>>> import numpy as np
>>> np.set_printoptions(precision=2, suppress=True, linewidth=140)
>>> M = np.array([[-1.1, 0.9, 1.0, 1.1, 1.7],
...     [1.2, -0.4, -2.3, -0.2, -0.9],
...     [0.4, -1.3, 1.7, 1.9, 0.7]])
>>> M
array([[-1.1,  0.9,  1. ,  1.1,  1.7],
       [ 1.2, -0.4, -2.3, -0.2, -0.9],
       [ 0.4, -1.3,  1.7,  1.9,  0.7]])
>>> round(float(np.linalg.norm(M[0], 1)), 2), round(float(np.linalg.norm(M[0], np.inf)), 2)
(5.8, 1.7)
>>> np.linalg.norm(M, axis=0)
array([1.68, 1.63, 3.03, 2.2 , 2.05])
>>> np.round(np.linalg.norm(M, 2), 2)
np.float64(4.07)
>>> round(float(np.linalg.norm(M[0] - M[2])), 2)
3.04
>>> x0 = np.array([0, 0, -1, 3, 3])
>>> h1 = np.maximum(M @ x0, 0)
>>> np.tanh(M @ x0)
array([ 1.  , -0.76,  1.  ])
>>> h1
array([7.4, 0. , 6.1])
>>> np.flatnonzero(h1 > 1e-9)
array([0, 2])
>>> left, sigma, VT = np.linalg.svd(M, full_matrices=False)
>>> left.shape, sigma.shape, VT.shape
((3, 3), (3,), (3, 5))
>>> (sigma > 1e-8).sum()
np.int64(3)
>>> sigma / sigma[0]
array([1.  , 0.57, 0.32])
>>> np.allclose(left * sigma @ VT, M)
True
>>> np.cumsum(sigma ** 2) / np.sum(sigma ** 2)
array([0.7 , 0.93, 1.  ])
>>> def softmax(z):
...     e = np.exp(z - z.max(axis=-1, keepdims=True))
...     return e / e.sum(axis=-1, keepdims=True)
... 
>>> softmax(M).sum(axis=1)
array([1., 1., 1.])
>>> att = M @ M.T / np.sqrt(5)
>>> softmax(att)[0] @ M
array([-0.86,  0.55,  1.1 ,  1.22,  1.54])
>>> np.round(softmax(att), 2) + 0
array([[0.84, 0.  , 0.16],
       [0.  , 0.99, 0.01],
       [0.08, 0.  , 0.92]])
>>> r0, g = M[1], M[2]
>>> r0 @ g
np.float64(-3.92)
>>> np.round(r0 @ r0, 2)
np.float64(7.74)
>>> p = (r0 @ g) / (r0 @ r0) * r0
>>> np.linalg.matrix_rank(np.outer(r0, g))
np.int64(1)
>>> round(float((g - p) @ r0), 2)
0.0
>>> p
array([-0.61,  0.2 ,  1.16,  0.1 ,  0.46])
>>> g - p
array([ 1.01, -1.5 ,  0.54,  1.8 ,  0.24])
>>> F = np.load("arr.npy")
>>> F
array([[ 1.45,  0.49,  0.87],
       [ 0.66,  0.06,  0.4 ],
       [ 3.85,  1.43,  2.68],
       [ 0.31, -0.02,  0.29],
       [ 0.6 ,  0.03,  0.26],
       [ 2.08,  0.63,  1.35],
       [-1.84, -0.68, -1.33],
       [-2.36, -0.82, -1.54],
       [-0.39, -0.2 , -0.21],
       [ 0.09,  0.03,  0.13],
       [ 0.18,  0.07,  0.35],
       [ 3.07,  1.21,  1.93],
       [ 5.43,  1.74,  3.65],
       [ 1.79,  0.4 ,  1.18],
       [-1.24, -0.53, -0.96],
       [-2.41, -0.78, -1.62],
       [-6.58, -2.2 , -4.19],
       [-1.87, -0.6 , -1.23]])
>>> softmax(F[13])
array([0.56, 0.14, 0.3 ])
>>> softmax(F[13] + 4)
array([0.56, 0.14, 0.3 ])
>>> np.round(softmax(10 * F[13]), 2) + 0
array([1., 0., 0.])
>>> att = F @ F.T / np.sqrt(3)
>>> softmax(att)[13] @ F
array([5.21, 1.69, 3.5 ])
>>> basis = F[[3, 10]].astype(float)
>>> for _ in range(5):
...     idx = np.linalg.norm(F[:, None] - basis, axis=-1).argmin(axis=1)
...     basis = np.array([F[idx == j].mean(axis=0) for j in range(2)])
... 
>>> idx
array([0, 0, 0, 0, 0, 0, 1, 1, 1, 0, 0, 0, 0, 0, 1, 1, 1, 1])
>>> basis[1] - basis[0]
array([-4.16, -1.38, -2.77])
>>> np.abs(basis[1] - basis[0]).argmax()
np.int64(0)
>>> np.bincount(idx)
array([11,  7])
>>> basis
array([[ 1.77,  0.55,  1.19],
       [-2.38, -0.83, -1.58]])
>>> Xc = F - F.mean(axis=0)
>>> vecs = np.linalg.svd(Xc)[2][:1]
>>> B = Xc - Xc @ vecs.T @ vecs
>>> np.diag(vecs.T @ vecs)
array([0.65, 0.07, 0.28])
>>> np.cov(Xc @ vecs.T, rowvar=False)
array(11.57)
>>> np.linalg.norm(B, axis=1).round(6).argmax()
np.int64(11)
>>> B.std(axis=0)
array([0.05, 0.09, 0.07])
>>> B = np.c_[F[:, :1] @ np.array([[4]]), np.array([-2, 2, -2, 0, -2, -1, -1, 1, -2, 1, 1, 0, 1, 0, 1, -2, -1, 0])]
>>> B
array([[  5.8 ,  -2.  ],
       [  2.64,   2.  ],
       [ 15.4 ,  -2.  ],
       [  1.24,   0.  ],
       [  2.4 ,  -2.  ],
       [  8.32,  -1.  ],
       [ -7.36,  -1.  ],
       [ -9.44,   1.  ],
       [ -1.56,  -2.  ],
       [  0.36,   1.  ],
       [  0.72,   1.  ],
       [ 12.28,   0.  ],
       [ 21.72,   1.  ],
       [  7.16,   0.  ],
       [ -4.96,   1.  ],
       [ -9.64,  -2.  ],
       [-26.32,  -1.  ],
       [ -7.48,   0.  ]])
>>> np.linalg.norm(np.linalg.qr(F)[0].T @ B, axis=0) ** 2 / ((B ** 2).sum(axis=0) + 1e-12)
array([1.  , 0.04])
>>> proj = B @ np.linalg.solve(B.T @ B, B.T)
>>> np.trace(proj)
np.float64(2.0)
>>> np.round(np.linalg.eigvalsh(proj), 2) + 0
array([0., 0., 0., 0., 0., 0., 0., 0., 0., 0., 0., 0., 0., 0., 0., 0., 1., 1.])
>>> np.linalg.matrix_rank(np.eye(18) - proj)
np.int64(16)
>>> A = np.array([[1, 0, 0], [0, 4, 0], [2, 0, 1]])
>>> A
array([[1, 0, 0],
       [0, 4, 0],
       [2, 0, 1]])
>>> B = A / np.sqrt((A ** 2).mean(axis=1, keepdims=True))
>>> A - A.mean(axis=1, keepdims=True)
array([[ 0.67, -0.33, -0.33],
       [-1.33,  2.67, -1.33],
       [ 1.  , -1.  ,  0.  ]])
>>> B[1]
array([0.  , 1.73, 0.  ])
>>> np.linalg.matrix_rank(B) == np.linalg.matrix_rank(A)
np.True_
>>> np.linalg.norm(B, axis=1)
array([1.73, 1.73, 1.73])
>>> [int(np.linalg.matrix_rank(np.linalg.matrix_power(A, p))) for p in range(1, 4)]
[3, 3, 3]
>>> np.sort(np.linalg.eigvals(A))
array([1., 1., 4.])
>>> np.linalg.matrix_rank(A - A[0, 0] * np.eye(3))
np.int64(2)
>>> A @ A
array([[ 1,  0,  0],
       [ 0, 16,  0],
       [ 4,  0,  1]])
>>> np.linalg.matrix_power(A - np.diag(np.diag(A)), 3)
array([[0, 0, 0],
       [0, 0, 0],
       [0, 0, 0]])
>>> W0 = np.arange(20).reshape(5, 4) + 5
>>> W0
array([[ 5,  6,  7,  8],
       [ 9, 10, 11, 12],
       [13, 14, 15, 16],
       [17, 18, 19, 20],
       [21, 22, 23, 24]])
>>> np.linalg.cond(W0) > 100
np.True_
>>> np.argsort(-np.linalg.norm(W0, axis=0).round(6), kind="stable")[:3]
array([3, 2, 1])
>>> [round(float(x), 2) for x in np.linalg.svd(W0, compute_uv=False)[:3]]
[69.76, 1.81, 0.0]
>>> softmax(W0[0] + 4)
array([0.03, 0.09, 0.24, 0.64])
>>> softmax(W0[0])
array([0.03, 0.09, 0.24, 0.64])
>>> softmax(W0).sum(axis=1)
array([1., 1., 1., 1., 1.])
>>> att = W0 @ W0.T / np.sqrt(4)
>>> softmax(att)[0] @ W0
array([21., 22., 23., 24.])
>>> softmax(att).round(6).argmax(axis=1)
array([4, 4, 4, 4, 4])
>>> t3 = np.stack([W0, -2 * W0, W0[::-1]])
>>> np.linalg.matrix_rank(t3.reshape(3, -1))
np.int64(2)
>>> t3.shape
(3, 5, 4)
>>> left, sigma, VT = np.linalg.svd(W0)
>>> vecs = VT[:(sigma > 1e-8).sum()]
>>> rng = np.random.default_rng(75)
>>> x0 = W0[3] + -1 * W0[0] + rng.integers(2) * np.eye(4)[2]
>>> x0
array([12., 12., 13., 12.])
>>> round(float(np.linalg.norm(x0 - vecs.T @ vecs @ x0)), 2)
0.84
>>> np.linalg.matrix_rank(np.vstack([W0, x0]))
np.int64(3)
>>> mat = np.array([[0, 1, 0, 0], [0, 0, 0, 1], [1, 0, 0, 0], [0, 0, 1, 0]])
>>> np.allclose(mat, mat.T)
False
>>> np.round(np.abs(np.linalg.eigvals(mat)).max(), 2)
np.float64(1.0)
>>> (mat + mat.T) / 2
array([[0. , 0.5, 0.5, 0. ],
       [0.5, 0. , 0. , 0.5],
       [0.5, 0. , 0. , 0.5],
       [0. , 0.5, 0.5, 0. ]])
>>> mat @ mat
array([[0, 0, 0, 1],
       [0, 0, 1, 0],
       [0, 1, 0, 0],
       [1, 0, 0, 0]])
>>> np.allclose(mat @ mat.T, mat.T @ mat)
True
>>> np.linalg.matrix_power(mat, 2)
array([[0, 0, 0, 1],
       [0, 0, 1, 0],
       [0, 1, 0, 0],
       [1, 0, 0, 0]])
>>> x0 = np.array([4, 3, 1, 4])
>>> h1 = np.maximum(mat @ x0, 0)
>>> mat * (h1 > 1e-9)[:, None]
array([[0, 1, 0, 0],
       [0, 0, 0, 1],
       [1, 0, 0, 0],
       [0, 0, 1, 0]])
>>> np.maximum(mat @ x0, 0) - np.maximum(-mat @ x0, 0)
array([3, 4, 4, 1])
>>> mat.T @ h1
array([4, 3, 1, 4])
